>>> import numpy as np
>>> np.set_printoptions(precision=4, suppress=True, linewidth=120, floatmode="fixed")
>>> def rd(a):
...     return np.round(a, 4) + 0
... 
>>> B = np.array([[-2, -1], [0, 2], [-2, -3]])
>>> m1 = np.tile(B, (2, 3))
>>> m1
array([[-2, -1, -2, -1, -2, -1],
       [ 0,  2,  0,  2,  0,  2],
       [-2, -3, -2, -3, -2, -3],
       [-2, -1, -2, -1, -2, -1],
       [ 0,  2,  0,  2,  0,  2],
       [-2, -3, -2, -3, -2, -3]])
>>> np.linalg.cond(m1) > 100
np.True_
>>> [round(float(x), 4) for x in np.linalg.svd(m1, compute_uv=False)[:3]]
[10.8289, 3.8387, 0.0]
>>> np.abs(np.diag(np.linalg.qr(m1)[1])) > 1e-9
array([ True,  True, False, False, False, False])
>>> print(np.linalg.lstsq(m1[:-1].T, m1[-1])[2])
2
>>> np.unique(m1.round(6), axis=0).shape
(3, 6)
>>> print(rd(np.trace(np.linalg.pinv(m1) @ m1)))
2.0
>>> rng = np.random.default_rng(7197)
>>> z = rng.permutation(6)
>>> z
array([1, 4, 0, 2, 5, 3])
>>> B = m1[z][:, z]
>>> rd(np.linalg.det(B)), rd(np.linalg.det(m1[z]))
(np.float64(0.0), np.float64(0.0))
>>> rd(np.sort(np.abs(np.linalg.eigvals(B))))
array([0.0000, 0.0000, 0.0000, 0.0000, 0.0000, 6.0000])
>>> np.diag(B)
array([ 2,  0, -2, -2, -3, -1])
>>> B
array([[ 2,  0,  0,  0,  2,  2],
       [ 2,  0,  0,  0,  2,  2],
       [-1, -2, -2, -2, -1, -1],
       [-3, -2, -2, -2, -3, -3],
       [-3, -2, -2, -2, -3, -3],
       [-1, -2, -2, -2, -1, -1]])
>>> np.diff(m1, axis=0)
array([[ 2,  3,  2,  3,  2,  3],
       [-2, -5, -2, -5, -2, -5],
       [ 0,  2,  0,  2,  0,  2],
       [ 2,  3,  2,  3,  2,  3],
       [-2, -5, -2, -5, -2, -5]])
>>> m1.sum(axis=1)
array([ -9,   6, -15,  -9,   6, -15])
>>> np.unravel_index(np.abs(m1).argmax(), m1.shape)
(np.int64(2), np.int64(1))
>>> np.count_nonzero(m1)
np.int64(30)
>>> m1.shape
(6, 6)
>>> np.linalg.matrix_rank(m1)
np.int64(2)
>>> np.abs(m1).max()
np.int64(3)
